$ python -q
>>> import numpy as np
>>> np.set_printoptions(suppress=True, linewidth=100)
>>> def rd(a):
...     return np.round(a, 2) + 0
... 
>>> J = np.load("m.npy")
>>> print(rd(J))
[[0.08 0.   0.17 0.   0.17 0.   0.08 0.17 0.   0.   0.08 0.   0.08 0.08 0.08]
 [0.06 0.17 0.   0.06 0.06 0.11 0.   0.   0.11 0.06 0.11 0.06 0.06 0.11 0.06]
 [0.14 0.   0.14 0.   0.07 0.07 0.07 0.   0.14 0.   0.07 0.   0.14 0.07 0.07]
 [0.18 0.   0.   0.18 0.09 0.09 0.09 0.09 0.   0.   0.   0.   0.   0.09 0.18]
 [0.15 0.   0.15 0.15 0.08 0.   0.   0.08 0.   0.08 0.08 0.08 0.   0.   0.15]
 [0.   0.06 0.12 0.12 0.12 0.12 0.   0.   0.06 0.06 0.   0.06 0.12 0.06 0.06]
 [0.   0.   0.   0.09 0.   0.09 0.27 0.09 0.   0.   0.   0.18 0.09 0.   0.18]
 [0.   0.06 0.   0.11 0.11 0.   0.11 0.11 0.06 0.   0.11 0.   0.11 0.11 0.11]
 [0.07 0.   0.07 0.07 0.14 0.14 0.07 0.   0.07 0.   0.07 0.   0.07 0.14 0.07]
 [0.15 0.08 0.15 0.08 0.   0.   0.   0.08 0.08 0.08 0.08 0.08 0.   0.   0.15]
 [0.06 0.06 0.12 0.   0.   0.   0.12 0.06 0.   0.12 0.06 0.12 0.12 0.   0.12]
 [0.05 0.05 0.05 0.05 0.11 0.   0.11 0.11 0.11 0.11 0.11 0.05 0.05 0.05 0.  ]
 [0.08 0.08 0.   0.   0.08 0.08 0.08 0.   0.15 0.08 0.08 0.08 0.15 0.08 0.  ]
 [0.15 0.15 0.08 0.08 0.   0.08 0.   0.   0.   0.   0.08 0.   0.08 0.23 0.08]
 [0.12 0.   0.12 0.   0.   0.06 0.   0.12 0.12 0.06 0.   0.06 0.12 0.12 0.06]]
>>> vec = np.array([0, -3, -3, -2, -1, 2, -1, -1, -2, -2, 0, 1, 3, -2, 0])
>>> rhs = J @ vec
>>> beta, lr = np.zeros(15), 1 / np.linalg.norm(J, 2) ** 2
>>> for i in range(8):
...     beta -= lr * J.T @ (J @ beta - rhs)
...     if i % 2 == 0: print(i, round(np.linalg.norm(J @ beta - rhs), 2))
... 
0 1.09
2 0.92
4 0.79
6 0.69
>>> print(rd(np.linalg.cond(J)))
94.51
>>> print(rd(beta))
[-1.22 -1.01 -1.24 -0.95 -0.85  0.14  0.43 -0.88 -0.51 -0.82 -1.17 -0.06 -0.02 -0.82 -0.68]
>>> vec = np.array([-4, -2, -4, 4, 5, 1, -5, -2, 3, 0, -4, 0, 0, -3, -3])
>>> h1 = np.maximum(J @ vec, 0)
>>> print(rd(np.tanh(J @ vec)))
[-0.94 -0.5  -0.88 -0.72 -0.82  0.41 -0.93 -0.68 -0.46 -0.94 -0.98 -0.66 -0.43 -0.97 -0.88]
>>> print(rd(np.maximum(J @ (3 * vec), 0)))
[0.   0.   0.   0.   0.   1.31 0.   0.   0.   0.   0.   0.   0.   0.   0.  ]
>>> print(rd(J.T @ h1))
[0.   0.03 0.05 0.05 0.05 0.05 0.   0.   0.03 0.03 0.   0.03 0.05 0.03 0.03]
>>> out = np.array([[2, 0],
...     [2, 1],
...     [2, 2],
...     [2, 2],
...     [2, 1],
...     [1, 0],
...     [1, 2],
...     [0, 1],
...     [1, 0],
...     [0, 2],
...     [0, 2],
...     [0, 0],
...     [0, 1],
...     [1, 1],
...     [1, 0]])
>>> print(np.linalg.matrix_rank(J @ out))
2
>>> m1 = np.loadtxt("mat.csv", delimiter=",")
>>> print(m1)
[[ 4. -3. -2.  2.  0.  0. -1. -2. -2. -1. -1.]
 [-3.  0. -3.  0.  0.  0. -5. -3.  0.  2.  1.]
 [-2. -3.  2.  2.  3.  2. -3. -1. -2.  0. -3.]
 [ 2.  0.  2. -4.  0. -5.  0.  0.  5.  1.  0.]
 [ 0.  0.  3.  0.  4. -3. -1. -3.  1.  3.  1.]
 [ 0.  0.  2. -5. -3.  0. -3.  2.  4. -1.  1.]
 [-1. -5. -3.  0. -1. -3.  4.  0.  3.  1.  5.]
 [-2. -3. -1.  0. -3.  2.  0.  6. -2.  1.  2.]
 [-2.  0. -2.  5.  1.  4.  3. -2. -4.  3.  0.]
 [-1.  2.  0.  1.  3. -1.  1.  1.  3.  0. -6.]
 [-1.  1. -3.  0.  1.  1.  5.  2.  0. -6. -4.]]
>>> # equal to its transpose
>>> out = m1 / np.linalg.norm(m1, axis=1, keepdims=True)
>>> C2 = out @ out.T
>>> print((np.abs(C2) > 0.9).astype(int))
[[1 0 0 0 0 0 0 0 0 0 0]
 [0 1 0 0 0 0 0 0 0 0 0]
 [0 0 1 0 0 0 0 0 0 0 0]
 [0 0 0 1 0 0 0 0 0 0 0]
 [0 0 0 0 1 0 0 0 0 0 0]
 [0 0 0 0 0 1 0 0 0 0 0]
 [0 0 0 0 0 0 1 0 0 0 0]
 [0 0 0 0 0 0 0 1 0 0 0]
 [0 0 0 0 0 0 0 0 1 0 0]
 [0 0 0 0 0 0 0 0 0 1 0]
 [0 0 0 0 0 0 0 0 0 0 1]]
>>> print(rd(C2[6]))
[ 0.02 -0.01 -0.42  0.27  0.04  0.01  1.    0.26 -0.02 -0.33 -0.05]
>>> print(rd(np.linalg.norm(out, axis=1)))
[1. 1. 1. 1. 1. 1. 1. 1. 1. 1. 1.]
>>> Q, evecs = np.linalg.qr(m1[:, :9])[0], np.linalg.qr(m1[:, 9:])[0]
>>> sv = np.linalg.svd(Q.T @ evecs, compute_uv=False)
>>> print((sv > 0.9).sum())
2
>>> print(rd(np.degrees(np.arccos(sv.clip(0, 1)))))
[12.24 22.35]
>>> print(rd(np.linalg.norm(Q @ Q.T - evecs @ evecs.T, 2)))
1.0
>>> print(np.all(np.linalg.eigvalsh(m1) > 0))
False
>>> try:
...     np.linalg.cholesky(m1)
... except np.linalg.LinAlgError as e:
...     print(e)
... 
Matrix is not positive definite
>>> data = np.loadtxt("run10.csv", delimiter=",")
>>> print(rd(data))
[[ 0.93 -0.12 -0.02 -0.17 -0.02 -0.22 -0.22]
 [-0.12  0.8  -0.04 -0.28 -0.04 -0.36 -0.36]
 [-0.02 -0.04  0.99 -0.06 -0.01 -0.07 -0.07]
 [-0.17 -0.28 -0.06  0.6  -0.06 -0.51 -0.51]
 [-0.02 -0.04 -0.01 -0.06  0.99 -0.07 -0.07]
 [-0.22 -0.36 -0.07 -0.51 -0.07  0.34 -0.66]
 [-0.22 -0.36 -0.07 -0.51 -0.07 -0.66  0.34]]
>>> # symmetric
>>> print(rd(np.linalg.norm(data[6] - data[5])))
1.41
>>> print(rd(np.linalg.norm(data[6], 1)), rd(np.linalg.norm(data[6], np.inf)))
2.24 0.66
>>> print(rd(np.linalg.norm(data, "nuc")))
7.0
>>> print(rd(np.linalg.norm(data, axis=1)))
[1. 1. 1. 1. 1. 1. 1.]
>>> w, evecs = np.linalg.eigh(data)
>>> print(np.unique(w.round(6) + 0, return_counts=True)[1])
[1 6]
>>> print(w.sum(), np.trace(data))
5.0 5.0
>>> print(rd(np.linalg.eigvalsh(data + 2 * np.eye(7))))
[1. 3. 3. 3. 3. 3. 3.]
>>> print(rd(np.linalg.eigvalsh(data @ data)))
[1. 1. 1. 1. 1. 1. 1.]
>>> vec = np.array([-1, 0, -2, 0, 1, 0, 2])
>>> print(rd(np.linalg.norm(vec)), rd(np.linalg.norm(data @ vec)))
3.16 3.16
>>> print(rd(np.linalg.det(data)))
-1.0
>>> print(7 - np.linalg.matrix_rank(data - np.eye(7), tol=1e-8))
6
>>> print(rd(data.T @ (data @ vec)))
[-1.  0. -2.  0.  1.  0.  2.]
>>> Q, r_ = np.linalg.qr(data)
>>> print(np.trace(Q @ Q.T))
7.0
>>> out = np.array([[0, 5, 5, 4, 1, 2, 2, 2, 3, 2, -5],
...     [-4, 2, 2, 4, 4, 3, 4, 5, 0, 2, 5],
...     [2, -4, -1, 1, 5, -3, 0, -4, 4, -2, -5],
...     [5, -1, -1, -4, 1, 5, 5, 0, 2, 1, 0],
...     [-1, 0, -3, 5, -3, -5, 5, -1, -1, 3, 0],
...     [3, 0, -5, -5, 2, -4, 5, -2, -2, 4, -2],
...     [0, 0, 1, -1, 0, -4, -4, -4, 0, -1, 3],
...     [0, 4, -4, -4, 0, 4, -2, -4, -5, -3, -1],
...     [1, -1, 4, 3, -1, 1, -4, -4, -5, -3, 1],
...     [2, -2, -5, -2, 2, -5, -5, -2, 3, -1, -4],
...     [-1, -5, -2, 4, -5, 2, 4, 0, 1, -5, -3]])
>>> M = np.tril(out)
>>> print(M)
[[ 0  0  0  0  0  0  0  0  0  0  0]
 [-4  2  0  0  0  0  0  0  0  0  0]
 [ 2 -4 -1  0  0  0  0  0  0  0  0]
 [ 5 -1 -1 -4  0  0  0  0  0  0  0]
 [-1  0 -3  5 -3  0  0  0  0  0  0]
 [ 3  0 -5 -5  2 -4  0  0  0  0  0]
 [ 0  0  1 -1  0 -4 -4  0  0  0  0]
 [ 0  4 -4 -4  0  4 -2 -4  0  0  0]
 [ 1 -1  4  3 -1  1 -4 -4 -5  0  0]
 [ 2 -2 -5 -2  2 -5 -5 -2  3 -1  0]
 [-1 -5 -2  4 -5  2  4  0  1 -5 -3]]
>>> def softmax(z):
...     e = np.exp(z - z.max(axis=-1, keepdims=True))
...     return e / e.sum(axis=-1, keepdims=True)
... 
>>> print(rd(softmax(M).sum(axis=1)))
[1. 1. 1. 1. 1. 1. 1. 1. 1. 1. 1.]
>>> print(rd(softmax(M[2] + 3)))
[0.47 0.   0.02 0.06 0.06 0.06 0.06 0.06 0.06 0.06 0.06]
>>> print(rd(softmax(M[2])))
[0.47 0.   0.02 0.06 0.06 0.06 0.06 0.06 0.06 0.06 0.06]
>>> print(rd(softmax(10 * M[2])))
[1. 0. 0. 0. 0. 0. 0. 0. 0. 0. 0.]
>>> att = M @ M.T / np.sqrt(11)
>>> print(rd(softmax(att + np.triu(np.full(att.shape, -np.inf), 1))))
[[1. 0. 0. 0. 0. 0. 0. 0. 0. 0. 0.]
 [0. 1. 0. 0. 0. 0. 0. 0. 0. 0. 0.]
 [0. 0. 1. 0. 0. 0. 0. 0. 0. 0. 0.]
 [0. 0. 0. 1. 0. 0. 0. 0. 0. 0. 0.]
 [0. 0. 0. 0. 1. 0. 0. 0. 0. 0. 0.]
 [0. 0. 0. 0. 0. 1. 0. 0. 0. 0. 0.]
 [0. 0. 0. 0. 0. 0. 1. 0. 0. 0. 0.]
 [0. 0. 0. 0. 0. 0. 0. 1. 0. 0. 0.]
 [0. 0. 0. 0. 0. 0. 0. 0. 1. 0. 0.]
 [0. 0. 0. 0. 0. 0. 0. 0. 0. 1. 0.]
 [0. 0. 0. 0. 0. 0. 0. 0. 0. 0. 1.]]
